% python3 -q
>>> import numpy as np
>>> from numpy import linalg as LA
>>> np.set_printoptions(suppress=True, linewidth=160)
>>> def rnd(a):
...     return np.round(a, 2) + 0
... 
>>> rng = np.random.default_rng(43575)
>>> theta = np.sort(rng.uniform(-2, 2, 26))
>>> W0 = np.c_[theta, theta ** 2, theta ** 3] @ np.array([[5, -4, 4, 0], [-7, 7, -3, -4], [2, 3, -5, 5]])
>>> print(rnd(W0))
[[-51.57  12.15  18.15 -52.78]
 [-49.72  12.24  16.77 -50.34]
 [-48.91  12.28  16.17 -49.29]
 [-20.68   9.98  -0.08 -15.58]
 [-18.71   9.48  -0.76 -13.56]
 [-18.59   9.44  -0.79 -13.44]
 [-15.68   8.58  -1.62 -10.58]
 [-10.62   6.65  -2.49  -6.03]
 [ -9.49   6.14  -2.56  -5.11]
 [ -5.32   3.89  -2.3   -2.12]
 [ -3.91   2.99  -1.97  -1.3 ]
 [ -1.9    1.53  -1.2   -0.39]
 [ -0.57   0.46  -0.42  -0.04]
 [ -0.54   0.44  -0.4   -0.04]
 [ -0.48   0.39  -0.36  -0.03]
 [ -0.37   0.3   -0.28  -0.02]
 [  0.62  -0.44   0.53  -0.08]
 [  0.73  -0.5    0.64  -0.12]
 [  0.75   1.71  -0.42  -0.24]
 [  0.64   2.28  -0.86  -0.12]
 [ -0.05   6.31  -4.28   1.12]
 [ -1.39  18.35 -16.04   6.99]
 [ -1.47  19.39 -17.12   7.59]
 [ -1.68  22.86 -20.75   9.66]
 [ -1.73  23.9  -21.85  10.29]
 [ -2.04  35.13 -34.06  17.68]]
>>> C2 = np.cov(W0, rowvar=False)
>>> np.argwhere(np.triu(np.abs(np.corrcoef(W0.T)) > 0.8, 1))
array([[0, 3],
       [2, 3]])
>>> C2.shape
(4, 4)
>>> rnd(np.polyfit(W0[:, 2], W0[:, 1], 1))
array([-0.49,  7.21])
>>> rnd(LA.eigvalsh(C2)[::-1])
array([656.52, 138.97,   1.16,   0.  ])
>>> rnd(W0.std(axis=0))
array([15.82,  8.85, 11.27, 17.62])
>>> try:
...     LA.inv(W0)
... except LA.LinAlgError as e:
...     print(e)
... 
Last 2 dimensions of the array must be square
>>> print(LA.lstsq(W0[:-1].T, W0[-1])[2])
3
>>> np.abs(np.diag(LA.qr(W0)[1])) > 1e-9
array([ True,  True,  True, False])
>>> print(rnd(np.trace(LA.pinv(W0) @ W0)))
3.0
>>> rnd(W0 @ LA.pinv(W0) @ W0)
array([[-51.57,  12.15,  18.15, -52.78],
       [-49.72,  12.24,  16.77, -50.34],
       [-48.91,  12.28,  16.17, -49.29],
       [-20.68,   9.98,  -0.08, -15.58],
       [-18.71,   9.48,  -0.76, -13.56],
       [-18.59,   9.44,  -0.79, -13.44],
       [-15.68,   8.58,  -1.62, -10.58],
       [-10.62,   6.65,  -2.49,  -6.03],
       [ -9.49,   6.14,  -2.56,  -5.11],
       [ -5.32,   3.89,  -2.3 ,  -2.12],
       [ -3.91,   2.99,  -1.97,  -1.3 ],
       [ -1.9 ,   1.53,  -1.2 ,  -0.39],
       [ -0.57,   0.46,  -0.42,  -0.04],
       [ -0.54,   0.44,  -0.4 ,  -0.04],
       [ -0.48,   0.39,  -0.36,  -0.03],
       [ -0.37,   0.3 ,  -0.28,  -0.02],
       [  0.62,  -0.44,   0.53,  -0.08],
       [  0.73,  -0.5 ,   0.64,  -0.12],
       [  0.75,   1.71,  -0.42,  -0.24],
       [  0.64,   2.28,  -0.86,  -0.12],
       [ -0.05,   6.31,  -4.28,   1.12],
       [ -1.39,  18.35, -16.04,   6.99],
       [ -1.47,  19.39, -17.12,   7.59],
       [ -1.68,  22.86, -20.75,   9.66],
       [ -1.73,  23.9 , -21.85,  10.29],
       [ -2.04,  35.13, -34.06,  17.68]])
>>> rnd(W0.reshape(-1, 2))
array([[-51.57,  12.15],
       [ 18.15, -52.78],
       [-49.72,  12.24],
       [ 16.77, -50.34],
       [-48.91,  12.28],
       [ 16.17, -49.29],
       [-20.68,   9.98],
       [ -0.08, -15.58],
       [-18.71,   9.48],
       [ -0.76, -13.56],
       [-18.59,   9.44],
       [ -0.79, -13.44],
       [-15.68,   8.58],
       [ -1.62, -10.58],
       [-10.62,   6.65],
       [ -2.49,  -6.03],
       [ -9.49,   6.14],
       [ -2.56,  -5.11],
       [ -5.32,   3.89],
       [ -2.3 ,  -2.12],
       [ -3.91,   2.99],
       [ -1.97,  -1.3 ],
       [ -1.9 ,   1.53],
       [ -1.2 ,  -0.39],
       [ -0.57,   0.46],
       [ -0.42,  -0.04],
       [ -0.54,   0.44],
       [ -0.4 ,  -0.04],
       [ -0.48,   0.39],
       [ -0.36,  -0.03],
       [ -0.37,   0.3 ],
       [ -0.28,  -0.02],
       [  0.62,  -0.44],
       [  0.53,  -0.08],
       [  0.73,  -0.5 ],
       [  0.64,  -0.12],
       [  0.75,   1.71],
       [ -0.42,  -0.24],
       [  0.64,   2.28],
       [ -0.86,  -0.12],
       [ -0.05,   6.31],
       [ -4.28,   1.12],
       [ -1.39,  18.35],
       [-16.04,   6.99],
       [ -1.47,  19.39],
       [-17.12,   7.59],
       [ -1.68,  22.86],
       [-20.75,   9.66],
       [ -1.73,  23.9 ],
       [-21.85,  10.29],
       [ -2.04,  35.13],
       [-34.06,  17.68]])
>>> rnd(W0.reshape(2, -1))
array([[-51.57,  12.15,  18.15, -52.78, -49.72,  12.24,  16.77, -50.34, -48.91,  12.28,  16.17, -49.29, -20.68,   9.98,  -0.08, -15.58, -18.71,   9.48,
         -0.76, -13.56, -18.59,   9.44,  -0.79, -13.44, -15.68,   8.58,  -1.62, -10.58, -10.62,   6.65,  -2.49,  -6.03,  -9.49,   6.14,  -2.56,  -5.11,
         -5.32,   3.89,  -2.3 ,  -2.12,  -3.91,   2.99,  -1.97,  -1.3 ,  -1.9 ,   1.53,  -1.2 ,  -0.39,  -0.57,   0.46,  -0.42,  -0.04],
       [ -0.54,   0.44,  -0.4 ,  -0.04,  -0.48,   0.39,  -0.36,  -0.03,  -0.37,   0.3 ,  -0.28,  -0.02,   0.62,  -0.44,   0.53,  -0.08,   0.73,  -0.5 ,
          0.64,  -0.12,   0.75,   1.71,  -0.42,  -0.24,   0.64,   2.28,  -0.86,  -0.12,  -0.05,   6.31,  -4.28,   1.12,  -1.39,  18.35, -16.04,   6.99,
         -1.47,  19.39, -17.12,   7.59,  -1.68,  22.86, -20.75,   9.66,  -1.73,  23.9 , -21.85,  10.29,  -2.04,  35.13, -34.06,  17.68]])
>>> t3 = W0.reshape(26, 2, -1)
>>> t3.shape
(26, 2, 2)
>>> rnd(t3.transpose(1, 0, 2))
array([[[-51.57,  12.15],
        [-49.72,  12.24],
        [-48.91,  12.28],
        [-20.68,   9.98],
        [-18.71,   9.48],
        [-18.59,   9.44],
        [-15.68,   8.58],
        [-10.62,   6.65],
        [ -9.49,   6.14],
        [ -5.32,   3.89],
        [ -3.91,   2.99],
        [ -1.9 ,   1.53],
        [ -0.57,   0.46],
        [ -0.54,   0.44],
        [ -0.48,   0.39],
        [ -0.37,   0.3 ],
        [  0.62,  -0.44],
        [  0.73,  -0.5 ],
        [  0.75,   1.71],
        [  0.64,   2.28],
        [ -0.05,   6.31],
        [ -1.39,  18.35],
        [ -1.47,  19.39],
        [ -1.68,  22.86],
        [ -1.73,  23.9 ],
        [ -2.04,  35.13]],

       [[ 18.15, -52.78],
        [ 16.77, -50.34],
        [ 16.17, -49.29],
        [ -0.08, -15.58],
        [ -0.76, -13.56],
        [ -0.79, -13.44],
        [ -1.62, -10.58],
        [ -2.49,  -6.03],
        [ -2.56,  -5.11],
        [ -2.3 ,  -2.12],
        [ -1.97,  -1.3 ],
        [ -1.2 ,  -0.39],
        [ -0.42,  -0.04],
        [ -0.4 ,  -0.04],
        [ -0.36,  -0.03],
        [ -0.28,  -0.02],
        [  0.53,  -0.08],
        [  0.64,  -0.12],
        [ -0.42,  -0.24],
        [ -0.86,  -0.12],
        [ -4.28,   1.12],
        [-16.04,   6.99],
        [-17.12,   7.59],
        [-20.75,   9.66],
        [-21.85,  10.29],
        [-34.06,  17.68]]])
>>> rnd(np.swapaxes(t3, 1, 2)[25])
array([[ -2.04, -34.06],
       [ 35.13,  17.68]])
>>> print(np.einsum("ihd,jhd->hij", t3, t3).shape)
(2, 26, 26)
>>> rnd(t3[:, 0])
array([[-51.57,  12.15],
       [-49.72,  12.24],
       [-48.91,  12.28],
       [-20.68,   9.98],
       [-18.71,   9.48],
       [-18.59,   9.44],
       [-15.68,   8.58],
       [-10.62,   6.65],
       [ -9.49,   6.14],
       [ -5.32,   3.89],
       [ -3.91,   2.99],
       [ -1.9 ,   1.53],
       [ -0.57,   0.46],
       [ -0.54,   0.44],
       [ -0.48,   0.39],
       [ -0.37,   0.3 ],
       [  0.62,  -0.44],
       [  0.73,  -0.5 ],
       [  0.75,   1.71],
       [  0.64,   2.28],
       [ -0.05,   6.31],
       [ -1.39,  18.35],
       [ -1.47,  19.39],
       [ -1.68,  22.86],
       [ -1.73,  23.9 ],
       [ -2.04,  35.13]])
